$ python3 -q
>>> import numpy as np
>>> import numpy.linalg as la
>>> np.set_printoptions(precision=4, suppress=True, linewidth=200)
>>> W0 = np.load("layer13.npy")
>>> W0
array([[ 4, -4, -2],
       [ 4, -4, -2],
       [ 6, -6, -3]])
>>> # rank 1
>>> other = np.array([[3, 5, 2], [0, 1, -2]])
>>> W2 = np.kron(other, W0)
>>> print(W2)
[[ 12 -12  -6  20 -20 -10   8  -8  -4]
 [ 12 -12  -6  20 -20 -10   8  -8  -4]
 [ 18 -18  -9  30 -30 -15  12 -12  -6]
 [  0   0   0   4  -4  -2  -8   8   4]
 [  0   0   0   4  -4  -2  -8   8   4]
 [  0   0   0   6  -6  -3 -12  12   6]]
>>> W2.shape
(6, 9)
>>> np.round(la.norm(W0, 2) / la.norm(W0), 4)
np.float64(1.0)
>>> [round(float(x), 4) for x in la.svd(W0, compute_uv=False)[:3]]
[12.3693, 0.0, 0.0]
>>> la.matrix_rank(W0, rtol=0.1)
np.int64(1)
>>> print(np.trace(W0))
-3
>>> np.round(np.sort(np.abs(la.eigvals(W0))), 4) + 0
array([0., 0., 3.])
>>> np.round(la.det(W0), 4)
np.float64(-0.0)
>>> (W0 + W0.T) / 2
array([[ 4.,  0.,  2.],
       [ 0., -4., -4.],
       [ 2., -4., -3.]])
>>> (W0 - W0.T) / 2
array([[ 0., -4., -4.],
       [ 4.,  0.,  2.],
       [ 4., -2.,  0.]])
>>> la.matrix_power(W0, 4)
array([[-108,  108,   54],
       [-108,  108,   54],
       [-162,  162,   81]])
>>> rng = np.random.default_rng(57)
>>> E = np.array([[2, 3, 6], [5, 0, 2], [6, 0, 9], [4, 9, 6]]) * (rng.random((4, 3)) < 0.3)
>>> E
array([[0, 0, 0],
       [0, 0, 2],
       [0, 0, 9],
       [0, 9, 0]])
>>> U, sig, Vt = la.svd(W0)
>>> np.argmax(sig[:-1] / (sig[1:] + 1e-6)) + 1
np.int64(1)
>>> sig.round(4) + 0
array([12.3693,  0.    ,  0.    ])
>>> other = U[:, :1] @ np.diag(sig[:1]) @ Vt[:1]
>>> print(np.round(la.norm(W0 - other, 2), 4), round(sig[1], 4))
0.0 0.0
>>> la.matrix_rank(other)
np.int64(1)
>>> other
array([[ 4., -4., -2.],
       [ 4., -4., -2.],
       [ 6., -6., -3.]])
>>> print(la.matrix_rank(W0, rtol=0.05))
1
>>> round(float(la.norm(W0 - other) / la.norm(W0)), 4)
0.0
>>> r0, g = other[2], other[0]
>>> round(r0 @ g, 4)
np.float64(54.0)
>>> p = (r0 @ g) / (r0 @ r0) * r0
>>> p
array([ 4., -4., -2.])
>>> print(np.round((g - p) @ r0, 4))
-0.0
>>> J = np.array([[0, 1, -2, 1], [-2, 2, -1, 0], [-1, 2, 1, -1]])
>>> print(J)
[[ 0  1 -2  1]
 [-2  2 -1  0]
 [-1  2  1 -1]]
>>> vec = np.array([2, 0, 0, 2])
>>> print((J * vec).sum(axis=1))
[ 2 -4 -4]
>>> (J @ vec).argmax()
np.int64(0)
>>> np.sign((J @ vec).round(6))
array([ 1, -1, -1])
>>> other = np.array([[3, 4, -2], [4, 3, -2]])
>>> W2 = np.kron(other, J)
>>> np.round(la.norm(W2, 2), 4), round(la.norm(other, 2) * la.norm(J, 2), 4)
(np.float64(28.2146), np.float64(28.2146))
>>> W2
array([[ 0,  3, -6,  3,  0,  4, -8,  4,  0, -2,  4, -2],
       [-6,  6, -3,  0, -8,  8, -4,  0,  4, -4,  2,  0],
       [-3,  6,  3, -3, -4,  8,  4, -4,  2, -4, -2,  2],
       [ 0,  4, -8,  4,  0,  3, -6,  3,  0, -2,  4, -2],
       [-8,  8, -4,  0, -6,  6, -3,  0,  4, -4,  2,  0],
       [-4,  8,  4, -4, -3,  6,  3, -3,  2, -4, -2,  2]])
>>> vec = np.array([3, 0, 1, 0])
>>> h1 = np.maximum(J @ vec, 0)
>>> J * (h1 > 1e-9)[:, None]
array([[0, 0, 0, 0],
       [0, 0, 0, 0],
       [0, 0, 0, 0]])
>>> h1
array([0, 0, 0])
>>> m1 = np.loadtxt("w.csv", delimiter=",")
>>> m1
array([[ 1.,  0.],
       [-1., -2.]])
>>> # triangular, det is the product of the diagonal
>>> other = la.inv(m1)
>>> other
array([[ 1. ,  0. ],
       [-0.5, -0.5]])
>>> print((np.abs(other) > 1e-9).astype(int))
[[1 0]
 [1 1]]
>>> la.det(m1) * other
array([[-2., -0.],
       [ 1.,  1.]])
>>> np.round(la.cond(m1), 4)
np.float64(2.618)
>>> print(m1 @ other)
[[1. 0.]
 [0. 1.]]
>>> np.prod(np.diag(other)), round(float(la.det(other)), 4)
(np.float64(-0.5), -0.5)
>>> [int(la.matrix_rank(la.matrix_power(other, p))) for p in range(1, 3)]
[2, 2]
>>> np.sort(la.eigvals(other))
array([-0.5,  1. ])
>>> la.matrix_power(other - np.diag(np.diag(other)), 2)
array([[0., 0.],
       [0., 0.]])
>>> [int(la.matrix_rank(la.matrix_power(m1, p))) for p in range(1, 3)]
[2, 2]
>>> la.matrix_rank(m1 - m1[0, 0] * np.eye(2))
np.int64(1)
>>> np.sort(la.eigvals(m1))
array([-2.,  1.])
>>> feats = np.load("case7.npy")
>>> feats
array([[0.3333, 0.6667, 0.    ],
       [0.3333, 0.3333, 0.3333],
       [0.    , 0.25  , 0.75  ]])
>>> # row-stochastic, so 1 is an eigenvalue
>>> (feats + feats.T) / 2
array([[0.3333, 0.5   , 0.    ],
       [0.5   , 0.3333, 0.2917],
       [0.    , 0.2917, 0.75  ]])
>>> np.sort(np.abs(la.eigvals(feats)))
array([0.1847, 0.6014, 1.    ])
>>> assert feats == feats.T
Traceback (most recent call last):
  File "<python-input-71>", line 1, in <module>
    assert feats == feats.T
           ^^^^^^^^^^^^^^^^
ValueError: The truth value of an array with more than one element is ambiguous. Use a.any() or a.all()
>>> np.allclose(feats @ feats.T, feats.T @ feats)
False
>>> data = np.array([[-7, 1, -1], [19, -5, 5], [2, 0, 0], [3, -1, 1]])
>>> data
array([[-7,  1, -1],
       [19, -5,  5],
       [ 2,  0,  0],
       [ 3, -1,  1]])
>>> # column 0 is much longer than the rest
>>> la.lstsq(data[:-1].T, data[-1])[2]
np.int32(2)
>>> gram = data.T @ data
>>> print((data @ data.T).shape)
(4, 4)
>>> np.trace(gram), (data ** 2).sum()
(np.int64(477), np.int64(477))
>>> np.round(la.eigvalsh(gram)[::-1], 4) + 0
array([475.3338,   1.6662,   0.    ])
>>> gram
array([[ 423, -105,  105],
       [-105,   27,  -27],
       [ 105,  -27,   27]])
>>> la.matrix_rank(gram)
np.int64(2)
>>> r = la.matrix_rank(data)
>>> r
np.int64(2)
>>> ns = la.svd(data)[2][r:].T
>>> np.round(data @ ns, 4) + 0
array([[0.],
       [0.],
       [0.],
       [0.]])
>>> [int(la.matrix_rank(data[:i])) for i in range(1, len(data) + 1)]
[1, 2, 2, 2]
>>> [int(la.matrix_rank(data[:, :j + 1])) for j in range(3)]
[1, 2, 2]
>>> ns[:, 0] / ns[np.abs(ns[:, 0]).round(6).argmax(), 0]
array([0., 1., 1.])
>>> print(data.sum(axis=1))
[-7 19  2  3]
>>> np.zeros(4, 3)
Traceback (most recent call last):
  File "<python-input-91>", line 1, in <module>
    np.zeros(4, 3)
    ~~~~~~~~^^^^^^
TypeError: Cannot interpret '3' as a data type
>>> np.count_nonzero(data)
np.int64(10)
>>> np.unravel_index(np.abs(data).argmax(), data.shape)
(np.int64(1), np.int64(0))
>>> np.abs(data).max()
np.int64(19)
>>> data - data[0]
array([[ 0,  0,  0],
       [26, -6,  6],
       [ 9, -1,  1],
       [10, -2,  2]])
